In [1]: import numpy as np

In [2]: from numpy import linalg as LA

In [3]: np.set_printoptions(suppress=True, linewidth=120)

In [4]: E = np.load("data.npy")

In [5]: E.round(1) + 0
Out[5]: 
array([[-0.9,  0. ],
       [-0.4,  0. ],
       [ 0.1, -1. ]])

In [6]: # columns are unit length and at right angles

In [7]: LA.norm(E, axis=1).argmax()
Out[7]: np.int64(2)

In [8]: np.round(LA.norm(E[2], 1), 1), round(float(LA.norm(E[2], np.inf)), 1)
Out[8]: (np.float64(1.1), 1.0)

In [9]: np.round(LA.norm(E, axis=0), 1)
Out[9]: array([1., 1.])

In [10]: round(LA.norm(E, 1), 1), round(LA.norm(E, np.inf), 1)
Out[10]: (np.float64(1.3), np.float64(1.1))

In [11]: round(E[2] @ E[0], 1)
Out[11]: np.float64(-0.0)

In [12]: np.round(LA.norm(E, axis=1), 1)
Out[12]: array([0.9, 0.4, 1. ])

In [13]: np.round(LA.norm(E) ** 2 / LA.norm(E, 2) ** 2, 1)
Out[13]: np.float64(2.0)

In [14]: B = np.c_[E[:, :1] @ np.array([[-3]]), np.array([0, 1, 2])]

In [15]: B.round(1)
Out[15]: 
array([[ 2.8,  0. ],
       [ 1.1,  1. ],
       [-0.2,  2. ]])

In [16]: np.round(LA.lstsq(E, B[:, 0])[0], 1) + 0
Out[16]: array([-3.,  0.])

In [17]: LA.matrix_rank(B)
Out[17]: np.int64(2)

In [18]: U, s, VT = LA.svd(E, full_matrices=False)

In [19]: VT @ VT.T
Out[19]: 
array([[1., 0.],
       [0., 1.]])

In [20]: np.round(np.cumsum(s ** 2) / np.sum(s ** 2), 1)
Out[20]: array([0.5, 1. ])

In [21]: round(float(np.sqrt((s ** 2).sum())), 1), round(float(LA.norm(E)), 1)
Out[21]: (1.4, 1.4)

In [22]: B = E / np.sqrt((E ** 2).mean(axis=1, keepdims=True))

In [23]: np.round(LA.norm(B, axis=1), 1)
Out[23]: array([1.4, 1.4, 1.4])

In [24]: LA.matrix_rank(B) == LA.matrix_rank(E)
Out[24]: np.True_

In [25]: LA.matrix_rank(E - E.mean(axis=1, keepdims=True))
Out[25]: np.int64(1)

In [26]: data = np.array([[1.2, 0.4, 0.7, -1.8, 0.4, -1.7],
    ...:     [1.8, -0.3, 1.1, 0.5, -1.4, 0.1],
    ...:     [-1.8, -0.1, 0.3, -1.1, 0.3, 0.5],
    ...:     [0.5, -0.7, 1.6, -1.1, 0.8, 1.5]])

In [27]: data
Out[27]: 
array([[ 1.2,  0.4,  0.7, -1.8,  0.4, -1.7],
       [ 1.8, -0.3,  1.1,  0.5, -1.4,  0.1],
       [-1.8, -0.1,  0.3, -1.1,  0.3,  0.5],
       [ 0.5, -0.7,  1.6, -1.1,  0.8,  1.5]])

In [28]: T = np.stack([data, -2 * data, data[::-1]])

In [29]: LA.matrix_rank(T)
Out[29]: array([4, 4, 4])

In [30]: np.round(T.sum(axis=0), 1)
Out[30]: 
array([[-0.7, -1.1,  0.9,  0.7,  0.4,  3.2],
       [-3.6,  0.2, -0.8, -1.6,  1.7,  0.4],
       [ 3.6, -0.2,  0.8,  1.6, -1.7, -0.4],
       [ 0.7,  1.1, -0.9, -0.7, -0.4, -3.2]])

In [31]: r0, v = data[0], data[1]

In [32]: np.round(r0 @ r0, 1)
Out[32]: np.float64(8.4)

In [33]: round(float(r0 @ v), 1)
Out[33]: 1.2

In [34]: pr = (r0 @ v) / (r0 @ r0) * r0

In [35]: np.round(LA.norm(r0 + v) ** 2 + LA.norm(r0 - v) ** 2, 1)
Out[35]: np.float64(30.3)

In [36]: np.round(v - pr, 1)
Out[36]: array([ 1.6, -0.4,  1. ,  0.8, -1.5,  0.3])

In [37]: round(float((v - pr) @ r0), 1)
Out[37]: -0.0

In [38]: round(float(LA.norm(data, 2)), 1)
Out[38]: 3.3

In [39]: np.round(LA.norm(data, axis=0), 1)
Out[39]: array([2.9, 0.9, 2.1, 2.4, 1.7, 2.3])

In [40]: LA.norm(data, axis=1).argmax()
Out[40]: np.int64(0)

In [41]: round(float(data[0] @ data[2]), 1)
Out[41]: -0.7

In [42]: W0 = np.loadtxt("w.csv", delimiter=",")

In [43]: W0.round(1) + 0
Out[43]: 
array([[-0.1, -0.5, -1.1],
       [-0.4,  0.1, -1. ],
       [-0.2, -0.3, -1. ],
       [ 0.1, -0.4, -0.2],
       [ 0.6, -0.3,  1.7],
       [ 0.2, -0.3,  0. ]])

In [44]: U, s, VT = LA.svd(W0)

In [45]: s.round(1) + 0
Out[45]: array([2.6, 0.9, 0. ])

In [46]: B = U[:, :2] @ np.diag(s[:2]) @ VT[:2]

In [47]: round(LA.norm(W0 - B) / LA.norm(W0), 1)
Out[47]: np.float64(0.0)

In [48]: round(float(np.abs(W0 - B).max()), 1)
Out[48]: 0.0

In [49]: LA.matrix_rank(W0, rtol=0.05)
Out[49]: np.int64(2)

In [50]: np.argsort(-LA.norm(W0, axis=0).round(6), kind="stable")[:3]
Out[50]: array([2, 1, 0])

In [51]: round(float(LA.norm(W0, 2) / LA.norm(W0)), 1)
Out[51]: 0.9

In [52]: np.round(LA.svd(E, compute_uv=False), 1)
Out[52]: array([1., 1.])

In [53]: np.round(LA.norm(E, axis=0), 1)
Out[53]: array([1., 1.])

In [54]: x = np.array([5, 4, 1])

In [55]: h = np.maximum(W0 @ x, 0)

In [56]: np.round(W0 * (h > 1e-9)[:, None], 1)
Out[56]: 
array([[-0. , -0. , -0. ],
       [-0. ,  0. , -0. ],
       [-0. , -0. , -0. ],
       [ 0. , -0. , -0. ],
       [ 0.6, -0.3,  1.7],
       [ 0. , -0. ,  0. ]])

In [57]: np.round(np.maximum(W0 @ x, 0) - np.maximum(-W0 @ x, 0), 1)
Out[57]: array([-3.7, -2.5, -3.1, -1.2,  3.9, -0.4])

In [58]: np.round(W0.T @ h, 1)
Out[58]: array([ 2.5, -1. ,  6.6])

In [59]: h.round(1)
Out[59]: array([0. , 0. , 0. , 0. , 3.9, 0. ])

In [60]: np.flatnonzero(h > 1e-9)
Out[60]: array([4])

In [61]: rank = LA.matrix_rank(W0)

In [62]: rank
Out[62]: np.int64(2)

In [63]: null = LA.svd(W0)[2][rank:].T

In [64]: null.shape
Out[64]: (3, 1)

In [65]: [int(LA.matrix_rank(np.delete(W0, i, axis=0))) for i in range(6)]
Out[65]: [2, 2, 2, 2, 2, 2]

In [66]: [int(LA.matrix_rank(W0[:, :j + 1])) for j in range(3)]
Out[66]: [1, 2, 2]

In [67]: [int(LA.matrix_rank(W0[:i])) for i in range(1, len(W0) + 1)]
Out[67]: [1, 2, 2, 2, 2, 2]

In [68]: np.round(null[:, 0] / null[np.abs(null[:, 0]).round(6).argmax(), 0], 1)
Out[68]: array([ 1. ,  0.5, -0.3])

In [69]: arr = np.array([[-12.2, -7.7, -13.8],
    ...:     [17.1, -6.1, -8.5],
    ...:     [-15.6, -11.5, -5.1],
    ...:     [-2.0, -5.3, -19.2],
    ...:     [17.7, 1.2, 9.3],
    ...:     [-16.3, -9.5, 6.6],
    ...:     [-0.7, -18.9, 6.5],
    ...:     [2.3, -12.9, 15.1],
    ...:     [4.1, 19.0, -4.8],
    ...:     [2.0, -7.2, 18.6],
    ...:     [14.7, -13.5, -0.2],
    ...:     [19.5, 4.6, 0.1],
    ...:     [-8.2, 13.1, 12.7]])

In [70]: Xc = arr - arr.mean(axis=0)

In [71]: U, s, VT = LA.svd(Xc, full_matrices=False)

In [72]: round(float((s ** 2).sum() ** 2 / (s ** 4).sum()), 1)
Out[72]: 2.9

In [73]: np.abs(VT[0]).argmax()
Out[73]: np.int64(0)

In [74]: np.round(s ** 2 / (s ** 2).sum(), 1)
Out[74]: array([0.4, 0.3, 0.3])

In [75]: np.round(VT[0] * np.sign(VT[0, np.abs(VT[0]).argmax()]), 1)
Out[75]: array([0.9, 0.4, 0.2])

In [76]: LA.matrix_rank(Xc)
Out[76]: np.int64(3)

In [77]: U, s, VT = LA.svd(W0)

In [78]: vecs = VT[:(s > 1e-8).sum()]

In [79]: rng = np.random.default_rng(797533)

In [80]: x = W0[1] + 4 * W0[2] + rng.integers(2) * np.eye(3)[2]

In [81]: x.round(1)
Out[81]: array([-1. , -1.2, -4. ])

In [82]: np.round(vecs.T @ vecs, 1)
Out[82]: 
array([[ 0.2, -0.4,  0.2],
       [-0.4,  0.8,  0.1],
       [ 0.2,  0.1,  0.9]])

In [83]: np.round(np.diag(vecs.T @ vecs), 1)
Out[83]: array([0.2, 0.8, 0.9])

In [84]: Xc = arr - arr.mean(axis=0)

In [85]: vecs = LA.svd(Xc)[2][:2]

In [86]: B = Xc - Xc @ vecs.T @ vecs

In [87]: np.round((Xc @ vecs.T).std(axis=0), 1)
Out[87]: array([12.6, 11. ])

In [88]: np.round(np.cov(Xc @ vecs.T, rowvar=False), 1) + 0
Out[88]: 
array([[171.9,   0. ],
       [  0. , 130.9]])

In [89]: np.round(np.diag(vecs.T @ vecs), 1)
Out[89]: array([0.8, 0.3, 0.9])

In [90]: z = rng.permutation(2)

In [91]: B = E[:, z] * rng.choice([-1, 1], 2)

In [92]: B.round(1) + 0
Out[92]: 
array([[-0.9,  0. ],
       [-0.4,  0. ],
       [ 0.1, -1. ]])

In [93]: U, _, VT = LA.svd(E.T @ B)

In [94]: np.round(U @ VT, 1) + 0
Out[94]: 
array([[1., 0.],
       [0., 1.]])

In [95]: z
Out[95]: array([0, 1])

In [96]: np.round(LA.lstsq(E, B)[0], 1) + 0
Out[96]: 
array([[1., 0.],
       [0., 1.]])

In [97]: mat = np.load("a.npy")

In [98]: mat
Out[98]: 
array([[ 1. ,  0.1, -0.1],
       [ 0.1, -0.2,  1.5],
       [-0.1,  1.5, -0.8]])

In [99]: ev, vecs = LA.eigh(mat)

In [100]: (ev > 1e-8).sum(), (ev < -1e-8).sum()
Out[100]: (np.int64(2), np.int64(1))

In [101]: np.round(LA.svd(mat, compute_uv=False), 1)
Out[101]: array([2., 1., 1.])

In [102]: np.round(vecs @ np.diag(ev) @ vecs.T, 1)
Out[102]: 
array([[ 1. ,  0.1, -0.1],
       [ 0.1, -0.2,  1.5],
       [-0.1,  1.5, -0.8]])

In [103]: round(float(ev.sum()), 1), np.trace(mat)
Out[103]: (0.0, np.float64(0.0))

In [104]: np.round(LA.eigvalsh(mat + -2 * np.eye(3)), 1)
Out[104]: array([-4., -1., -1.])

In [105]: O, Rm = LA.qr(mat)

In [106]: O.round(1)
Out[106]: 
array([[-1. ,  0.1, -0.1],
       [-0.1, -0.1,  1. ],
       [ 0.1,  1. ,  0.1]])

In [107]: np.allclose(Rm.T @ Rm, mat.T @ mat)
Out[107]: True

In [108]: O.shape, Rm.shape
Out[108]: ((3, 3), (3, 3))

In [109]: P = np.triu(np.array([[-8, 2, 3], [0, -9, -5], [-2, 9, -1]]), 1) + np.eye(3)

In [110]: B = P @ O @ LA.inv(P)

In [111]: LA.matrix_rank(B)
Out[111]: np.int64(3)

In [112]: np.round(P @ O - O @ P, 1)
Out[112]: 
array([[ 0.1,  4.7,  5.9],
       [-0.5, -4.7, -1. ],
       [ 0. , -0.2,  4.6]])

In [113]: np.round(np.poly(B), 1)
Out[113]: array([ 1.,  1., -1., -1.])

In [114]: round(np.trace(B), 1), round(float(np.trace(O)), 1)
Out[114]: (np.float64(-1.0), -1.0)

In [115]: np.round(LA.det(B), 1)
Out[115]: np.float64(1.0)

In [116]: B.round(1)
Out[116]: 
array([[ -0.9,   4.6,  28. ],
       [ -0.6,  -3.9, -17.3],
       [  0.1,   0.8,   3.8]])

In [117]: K = np.cumsum(np.array([[1, -1, 1, 2, 0],
     ...:     [2, 0, 0, 3, 3],
     ...:     [1, 2, -3, -1, -1],
     ...:     [1, -1, -3, 0, 1],
     ...:     [2, 2, -3, -1, 3],
     ...:     [3, -1, -2, 2, 0],
     ...:     [2, 3, 0, 3, 3],
     ...:     [0, -3, 3, -2, -2],
     ...:     [0, 0, 3, 3, 1],
     ...:     [3, 0, 0, -3, 0],
     ...:     [0, 2, 2, 2, 2]]), axis=0)

In [118]: K
Out[118]: 
array([[  1,  -1,   1,   2,   0],
       [  3,  -1,   1,   5,   3],
       [  4,   1,  -2,   4,   2],
       [  5,   0,  -5,   4,   3],
       [  7,   2,  -8,   3,   6],
       [ 10,   1, -10,   5,   6],
       [ 12,   4, -10,   8,   9],
       [ 12,   1,  -7,   6,   7],
       [ 12,   1,  -4,   9,   8],
       [ 15,   1,  -4,   6,   8],
       [ 15,   3,  -2,   8,  10]])

In [119]: d = LA.norm(K[:, None] - K[None], axis=-1)

In [120]: d.mean(axis=1).argmax()
Out[120]: np.int64(0)

In [121]: d.shape
Out[121]: (11, 11)

In [122]: d[5].round(1)
Out[122]: array([15.8, 13.5, 10.8,  7.8,  4.2,  0. ,  5.6,  3.9,  7.7,  8.1, 10.9])

In [123]: np.flatnonzero(d[5] < d.mean() / 2)
Out[123]: array([4, 5, 7])

In [124]: d[5].round(6).argsort(kind="stable")[:4]
Out[124]: array([5, 7, 4, 6])

In [125]: X = np.load("case17.npy")

In [126]: X
Out[126]: 
array([[  1,   3,   3,  -3,  -3],
       [  3,  10,   8, -10,  -7],
       [  3,   8,  10,  -8, -11],
       [ -3, -10,  -8,  10,   7],
       [ -3,  -7, -11,   7,  13]])

In [127]: B = X / np.sqrt((X ** 2).mean(axis=1, keepdims=True))

In [128]: X - X.mean(axis=1, keepdims=True)
Out[128]: 
array([[  0.8,   2.8,   2.8,  -3.2,  -3.2],
       [  2.2,   9.2,   7.2, -10.8,  -7.8],
       [  2.6,   7.6,   9.6,  -8.4, -11.4],
       [ -2.2,  -9.2,  -7.2,  10.8,   7.8],
       [ -2.8,  -6.8, -10.8,   7.2,  13.2]])

In [129]: B[3].round(1)
Out[129]: array([-0.4, -1.2, -1. ,  1.2,  0.9])

In [130]: LA.matrix_rank(X - X.mean(axis=1, keepdims=True))
Out[130]: np.int64(2)

In [131]: rank = LA.matrix_rank(X)

In [132]: rank
Out[132]: np.int64(2)

In [133]: null = LA.svd(X)[2][rank:].T

In [134]: null.shape
Out[134]: (5, 3)

In [135]: ev, vecs = LA.eigh(X)

In [136]: x = np.array([0, 2, 3, 2, 3])

In [137]: np.round(LA.eigvalsh(X[1:, 1:]), 1) + 0
Out[137]: array([ 0. ,  0. ,  6.7, 36.3])

In [138]: np.abs(X).sum(axis=1).max(), np.round(np.abs(ev).max(), 1)
Out[138]: (np.int64(41), np.float64(37.3))

In [139]: np.round(x @ X @ x / (x @ x), 1), np.round(ev[0], 1), round(ev[-1], 1)
Out[139]: (np.float64(0.3), np.float64(-0.0), np.float64(37.3))

In [140]: x @ X @ x
Out[140]: np.int64(9)
